$ python3 -q
>>> import numpy as np
>>> np.set_printoptions(suppress=True, linewidth=100)
>>> data = np.load("test10.npy")
>>> data.round(3)
array([[0.333, 0.   , 0.333, 0.   , 0.   , 0.333],
       [0.   , 0.333, 0.   , 0.   , 0.333, 0.333],
       [0.   , 0.25 , 0.5  , 0.   , 0.   , 0.25 ],
       [0.25 , 0.   , 0.25 , 0.25 , 0.   , 0.25 ],
       [0.   , 0.   , 0.333, 0.   , 0.333, 0.333],
       [0.   , 0.333, 0.   , 0.333, 0.   , 0.333]])
>>> T = np.stack([data, 4 * data, data[::-1]])
>>> np.round(T.sum(axis=0), 3)
array([[1.667, 0.333, 1.667, 0.333, 0.   , 2.   ],
       [0.   , 1.667, 0.333, 0.   , 2.   , 2.   ],
       [0.25 , 1.25 , 2.75 , 0.25 , 0.   , 1.5  ],
       [1.25 , 0.25 , 1.75 , 1.25 , 0.   , 1.5  ],
       [0.   , 0.333, 1.667, 0.   , 2.   , 2.   ],
       [0.333, 1.667, 0.333, 1.667, 0.   , 2.   ]])
>>> np.round(np.linalg.det(T), 3)
array([ 0.002,  6.321, -0.002])
>>> np.round(np.einsum("bij,cij->bc", T, T), 3)
array([[ 1.958,  7.833,  1.042],
       [ 7.833, 31.333,  4.167],
       [ 1.042,  4.167,  1.958]])
>>> np.linalg.matrix_rank(T.reshape(3, -1))
np.int64(2)
>>> np.linalg.matrix_rank(T)
array([6, 6, 6])
>>> np.round(np.linalg.norm(T, axis=(1, 2)), 3)
array([1.399, 5.598, 1.399])
>>> A = np.load("sample7.npy")
>>> A
array([[1, 0, 0, 0, 0, 1],
       [0, 1, 8, 0, 4, 0],
       [0, 6, 3, 0, 0, 0],
       [7, 0, 0, 3, 0, 9],
       [0, 8, 9, 0, 2, 0],
       [2, 0, 0, 2, 0, 0]])
>>> np.round(np.linalg.det(A), 3)
np.float64(-300.0)
>>> A @ A
array([[  3,   0,   0,   2,   0,   1],
       [  0,  81,  68,   0,  12,   0],
       [  0,  24,  57,   0,  24,   0],
       [ 46,   0,   0,  27,   0,  34],
       [  0,  78, 109,   0,  36,   0],
       [ 16,   0,   0,   6,   0,  20]])
>>> u = np.array([0, 2, 2, 0, 0]) + 0.5
>>> K = np.outer(u, u) / (u @ u)
>>> K.round(3)
array([[0.019, 0.094, 0.094, 0.019, 0.019],
       [0.094, 0.472, 0.472, 0.094, 0.094],
       [0.094, 0.472, 0.472, 0.094, 0.094],
       [0.019, 0.094, 0.094, 0.019, 0.019],
       [0.019, 0.094, 0.094, 0.019, 0.019]])
>>> np.round(np.trace(np.linalg.pinv(K) @ K), 3)
np.float64(1.0)
>>> np.unique(K.round(6), axis=0).shape
(2, 5)
>>> np.abs(np.diag(np.linalg.qr(K)[1])) > 1e-9
array([ True, False, False, False, False])
>>> u = np.array([-7, 6, -7, -2, 3, -7])
>>> B = A + np.outer(u, np.eye(6)[0])
>>> np.linalg.matrix_rank(B - A)
np.int64(1)
>>> (A + A.T) / 2
array([[1. , 0. , 0. , 3.5, 0. , 1.5],
       [0. , 1. , 7. , 0. , 6. , 0. ],
       [0. , 7. , 3. , 0. , 4.5, 0. ],
       [3.5, 0. , 0. , 3. , 0. , 5.5],
       [0. , 6. , 4.5, 0. , 2. , 0. ],
       [1.5, 0. , 0. , 5.5, 0. , 0. ]])
>>> np.trace(A)
np.int64(10)
>>> feats = np.load("mat.npy")
>>> feats
array([[-5.,  3.,  0.,  0.,  0.],
       [ 3.,  8.,  3.,  0.,  0.],
       [ 0.,  3., -9.,  3.,  0.],
       [ 0.,  0.,  3., -1.,  3.],
       [ 0.,  0.,  0.,  3.,  4.]])
>>> def softmax(z):
...     e = np.exp(z - z.max(axis=-1, keepdims=True))
...     return e / e.sum(axis=-1, keepdims=True)
... 
>>> np.round(softmax(feats[4] + -1), 3)
array([0.013, 0.013, 0.013, 0.259, 0.703])
>>> np.round(softmax(feats).sum(axis=1), 3)
array([1., 1., 1., 1., 1.])
>>> S = feats @ feats.T / np.sqrt(5)
>>> softmax(S).round(6).argmax(axis=1)
array([0, 1, 2, 3, 4])
>>> np.round(softmax(S + np.triu(np.full(S.shape, -np.inf), 1)), 3) + 0
array([[1.   , 0.   , 0.   , 0.   , 0.   ],
       [0.   , 1.   , 0.   , 0.   , 0.   ],
       [0.   , 0.   , 1.   , 0.   , 0.   ],
       [0.   , 0.011, 0.   , 0.989, 0.   ],
       [0.   , 0.   , 0.001, 0.001, 0.998]])
>>> np.round(softmax(S), 3) + 0
array([[1.   , 0.   , 0.   , 0.   , 0.   ],
       [0.   , 1.   , 0.   , 0.   , 0.   ],
       [0.   , 0.   , 1.   , 0.   , 0.   ],
       [0.   , 0.011, 0.   , 0.977, 0.011],
       [0.   , 0.   , 0.001, 0.001, 0.998]])
>>> np.round(np.linalg.eigvalsh(feats).min(), 3)
np.float64(-10.541)
>>> [round(float(np.linalg.det(feats[:i, :i])), 2) + 0 for i in range(1, 6)]
[-5.0, -49.0, 486.0, -45.0, -4554.0]
>>> arr = np.array([[1.2, -0.2, -0.8, 0.4],
...     [-2.1, -0.7, -0.5, 1.5],
...     [2.0, 0.1, -1.5, 1.5],
...     [1.2, -1.3, -1.5, -0.6],
...     [-0.2, 1.0, 0.3, -1.6],
...     [-0.1, -0.8, 0.1, -0.8],
...     [0.3, -2.0, -1.2, -0.5],
...     [-1.9, -1.2, 0.0, -0.5],
...     [0.7, -1.4, -0.5, 1.0],
...     [-2.0, 1.7, 0.0, -1.6],
...     [-0.2, 0.4, 0.4, -2.3],
...     [1.7, -0.8, 1.5, -0.9],
...     [0.7, -1.3, -0.1, 1.0]])
>>> rng = np.random.default_rng(971316)
>>> arr[:, 1] = 4 * arr[:, 2] + 0.1 * rng.normal(size=13)
>>> arr.round(3)
array([[ 1.2  , -2.989, -0.8  ,  0.4  ],
       [-2.1  , -2.04 , -0.5  ,  1.5  ],
       [ 2.   , -5.875, -1.5  ,  1.5  ],
       [ 1.2  , -6.002, -1.5  , -0.6  ],
       [-0.2  ,  1.219,  0.3  , -1.6  ],
       [-0.1  ,  0.381,  0.1  , -0.8  ],
       [ 0.3  , -4.743, -1.2  , -0.5  ],
       [-1.9  , -0.125,  0.   , -0.5  ],
       [ 0.7  , -2.131, -0.5  ,  1.   ],
       [-2.   , -0.078,  0.   , -1.6  ],
       [-0.2  ,  1.605,  0.4  , -2.3  ],
       [ 1.7  ,  6.021,  1.5  , -0.9  ],
       [ 0.7  , -0.484, -0.1  ,  1.   ]])
>>> q, R = np.linalg.qr(arr)
>>> round(float(abs(R[0, 0])), 3), round(float(np.linalg.norm(arr[:, 0])), 3)
(4.791, 4.791)
>>> R.round(3)
array([[-4.791,  2.397,  0.645, -0.906],
       [ 0.   , 12.068,  3.03 , -1.551],
       [ 0.   ,  0.   , -0.069, -0.481],
       [ 0.   ,  0.   ,  0.   ,  3.99 ]])
>>> q.shape, R.shape
((13, 4), (4, 4))
>>> np.round(np.abs(np.diag(R)), 3)
array([ 4.791, 12.068,  0.069,  3.99 ])
>>> left, sv, Vt = np.linalg.svd(R)
>>> np.argmax(sv[:-1] / (sv[1:] + 1e-6)) + 1
np.int64(3)
>>> B = left[:, :3] @ np.diag(sv[:3]) @ Vt[:3]
>>> np.linalg.matrix_rank(B)
np.int64(3)
>>> round(float(np.linalg.norm(R - B) / np.linalg.norm(R)), 3)
0.005
>>> np.round(np.linalg.norm(R - B, 2), 3), round(sv[3], 3)
(np.float64(0.066), np.float64(0.066))
>>> round(float(np.abs(R - B).max()), 3)
0.064
>>> z = arr[:, 2] > np.median(arr[:, 2])
>>> u = arr[z].mean(axis=0) - arr[~z].mean(axis=0)
>>> u.round(3)
array([-1.021,  4.97 ,  1.255, -1.898])
>>> z.astype(int)
array([0, 0, 0, 0, 1, 1, 0, 1, 0, 1, 1, 1, 0])
>>> np.argsort(-np.abs(u).round(6), kind="stable")
array([1, 3, 2, 0])
>>> F = np.load("data.npy")
>>> F
array([[ 1, -3,  2,  1,  1],
       [ 1, -2, -3, -2,  1]])
>>> w1 = np.array([[1, -2, -1, 0, -3],
...     [-2, -1, 2, -1, -1],
...     [-3, -3, 3, 1, 2],
...     [1, -3, 2, 3, 1],
...     [0, -2, -2, -3, -3]])
>>> b = np.array([0, -9, 5, -7, -1])
>>> act = np.maximum(F @ w1 + b, 0)
>>> act
array([[ 2,  0,  4,  0,  1],
       [12,  4,  0,  0,  0]])
>>> basis = np.array([[-4, 5], [1, 1], [5, 0], [1, -4], [-3, 2]])
>>> w1 @ basis
array([[ -2,  -3],
       [ 19,  -9],
       [ 19, -18],
       [  3,  -8],
       [ -6,   4]])
>>> (act @ basis).round(6).argmax(axis=1)
array([1, 1])
>>> C2 = F.T @ F
>>> np.diag(C2)
array([ 2, 13, 13,  5,  2])
>>> np.linalg.matrix_rank(C2)
np.int64(2)
>>> np.trace(C2), (F ** 2).sum()
(np.int64(35), np.int64(35))
>>> np.round(np.linalg.svd(F, compute_uv=False) ** 2, 3)
array([19., 16.])
>>> np.allclose(C2, C2.T)
True
>>> np.round(np.linalg.eigvalsh(C2)[::-1], 3) + 0
array([19., 16.,  0.,  0.,  0.])
>>> x0 = np.array([0, 2, 5, 0, 2])
>>> h = np.maximum(F @ x0, 0)
>>> F.T @ h
array([  6, -18,  12,   6,   6])
>>> F * (h > 1e-9)[:, None]
array([[ 1, -3,  2,  1,  1],
       [ 0,  0,  0,  0,  0]])
>>> h
array([6, 0])
>>> np.maximum(F @ x0, 0) - np.maximum(-F @ x0, 0)
array([  6, -17])
>>> J = np.load("x.npy")
>>> J
array([[ 0.368, -0.905, -0.27 ],
       [ 0.616,  4.207,  3.501],
       [-0.67 , -0.458,  0.324],
       [-0.063, -0.74 , -0.039],
       [ 2.503,  3.462,  2.47 ],
       [-1.871, -0.021,  0.952],
       [-1.249,  0.025,  0.831],
       [ 3.402,  9.623,  6.867],
       [-2.29 ,  0.72 ,  1.612],
       [-0.714, -0.403,  0.377],
       [ 1.631,  5.548,  4.253],
       [-3.321, -0.503,  0.953],
       [-1.243, -0.268,  0.61 ],
       [ 3.963,  3.486,  2.124],
       [ 7.438, 11.957,  7.608],
       [ 2.975,  4.948,  3.467],
       [-1.307, -1.606, -0.378],
       [ 2.246,  4.536,  3.34 ],
       [-0.951,  2.901,  2.913],
       [ 2.084,  5.196,  3.876],
       [ 0.135, -1.224, -0.452],
       [ 2.837,  6.308,  4.522],
       [-3.441, -1.313,  0.375]])
>>> x0 = np.array([0, -2, 2])
>>> y = J @ x0
>>> np.round(np.linalg.lstsq(J, y)[0], 3) + 0
array([ 0., -2.,  2.])
>>> np.round(np.linalg.pinv(J) @ J, 3) + 0
array([[1., 0., 0.],
       [0., 1., 0.],
       [0., 0., 1.]])
>>> y = y + 0.02 * rng.normal(size=23)
>>> y.round(3)
array([ 1.26 , -1.404,  1.566,  1.423, -2.021,  1.938,  1.595, -5.498,  1.795,  1.563, -2.597,
        2.899,  1.764, -2.744, -8.722, -2.975,  2.455, -2.398,  0.038, -2.636,  1.553, -3.583,
        3.374])
>>> b, *_ = np.linalg.lstsq(J, y)
>>> b.round(3)
array([-0.006, -1.993,  1.992])
>>> E = np.loadtxt("run1.csv", delimiter=",")
>>> E
array([[0., 1., 0., 0., 1., 1., 0.],
       [1., 0., 1., 1., 1., 1., 0.],
       [0., 1., 0., 0., 1., 0., 0.],
       [0., 1., 0., 0., 1., 1., 0.],
       [1., 1., 1., 1., 0., 1., 0.],
       [1., 1., 0., 1., 1., 0., 0.],
       [0., 0., 0., 0., 0., 0., 0.]])
>>> round(np.linalg.norm(E, 2) / np.linalg.norm(E), 3)
np.float64(0.83)
>>> np.linalg.cond(E) > 100
np.True_
>>> np.argsort(-np.linalg.norm(E, axis=0).round(6), kind="stable")[:3]
array([1, 4, 5])
>>> B = A + rng.integers(-2, 3, (6, 4)) @ rng.integers(-2, 3, (4, 6))
>>> B
array([[ 3,  0, -5, -5, -5,  4],
       [-1,  0, 12,  3,  9, -5],
       [-1,  8,  4,  0, -1,  4],
       [ 9, -1, -5, -2, -4, 12],
       [ 0,  8,  9,  0,  2,  0],
       [ 2, -2,  1,  3,  3, -3]])
>>> np.abs(B - A).sum(axis=1)
array([20, 19,  9, 20,  0, 10])
>>> B - A
array([[ 2,  0, -5, -5, -5,  3],
       [-1, -1,  4,  3,  5, -5],
       [-1,  2,  1,  0, -1,  4],
       [ 2, -1, -5, -5, -4,  3],
       [ 0,  0,  0,  0,  0,  0],
       [ 0, -2,  1,  1,  3, -3]])
>>> np.linalg.matrix_rank(B - A, tol=1e-8)
np.int64(4)
>>> np.round(np.linalg.svd(B - A, compute_uv=False), 3) + 0
array([15.944,  5.91 ,  1.451,  0.87 ,  0.   ,  0.   ])
>>> left, sv, Vt = np.linalg.svd(J, full_matrices=False)
>>> np.round(np.abs(Vt[0]), 3)
array([0.385, 0.761, 0.523])
>>> np.round(left.T @ J @ Vt.T, 3) + 0
array([[27.433,  0.   ,  0.   ],
       [ 0.   ,  7.664,  0.   ],
       [ 0.   ,  0.   ,  1.249]])
>>> np.round(sv / sv[0], 3)
array([1.   , 0.279, 0.046])
>>> np.round(left.T @ left, 3) + 0
array([[1., 0., 0.],
       [0., 1., 0.],
       [0., 0., 1.]])
>>> np.round(Vt @ Vt.T, 3) + 0
array([[1., 0., 0.],
       [0., 1., 0.],
       [0., 0., 1.]])
>>> (sv > 1e-8).sum()
np.int64(3)
>>> np.abs(left[:, 0]).round(6).argmax()
np.int64(14)
>>> E @ E
array([[3., 2., 2., 3., 2., 2., 0.],
       [2., 5., 1., 2., 4., 3., 0.],
       [2., 1., 2., 2., 1., 2., 0.],
       [3., 2., 2., 3., 2., 2., 0.],
       [2., 4., 1., 2., 5., 3., 0.],
       [2., 3., 2., 2., 3., 4., 0.],
       [0., 0., 0., 0., 0., 0., 0.]])
>>> Lm = np.diag(E.sum(axis=1)) - E
>>> Lm
array([[ 3., -1.,  0.,  0., -1., -1.,  0.],
       [-1.,  5., -1., -1., -1., -1.,  0.],
       [ 0., -1.,  2.,  0., -1.,  0.,  0.],
       [ 0., -1.,  0.,  3., -1., -1.,  0.],
       [-1., -1., -1., -1.,  5., -1.,  0.],
       [-1., -1.,  0., -1., -1.,  4.,  0.],
       [ 0.,  0.,  0.,  0.,  0.,  0.,  0.]])
>>> Lm @ np.ones(7)
array([0., 0., 0., 0., 0., 0., 0.])
>>> ev, evecs = np.linalg.eigh(Lm)
>>> np.round(evecs @ np.diag(ev) @ evecs.T, 3) + 0
array([[ 3., -1.,  0.,  0., -1., -1.,  0.],
       [-1.,  5., -1., -1., -1., -1.,  0.],
       [ 0., -1.,  2.,  0., -1.,  0.,  0.],
       [ 0., -1.,  0.,  3., -1., -1.,  0.],
       [-1., -1., -1., -1.,  5., -1.,  0.],
       [-1., -1.,  0., -1., -1.,  4.,  0.],
       [ 0.,  0.,  0.,  0.,  0.,  0.,  0.]])
>>> np.unique(ev.round(6) + 0, return_counts=True)[1]
array([2, 1, 1, 1, 2])
>>> np.round(evecs.T @ Lm @ evecs, 3) + 0
array([[0., 0., 0., 0., 0., 0., 0.],
       [0., 0., 0., 0., 0., 0., 0.],
       [0., 0., 2., 0., 0., 0., 0.],
       [0., 0., 0., 3., 0., 0., 0.],
       [0., 0., 0., 0., 5., 0., 0.],
       [0., 0., 0., 0., 0., 6., 0.],
       [0., 0., 0., 0., 0., 0., 6.]])
>>> np.round(np.linalg.eigvalsh(Lm + 3 * np.eye(7)), 3)
array([3., 3., 5., 6., 8., 9., 9.])
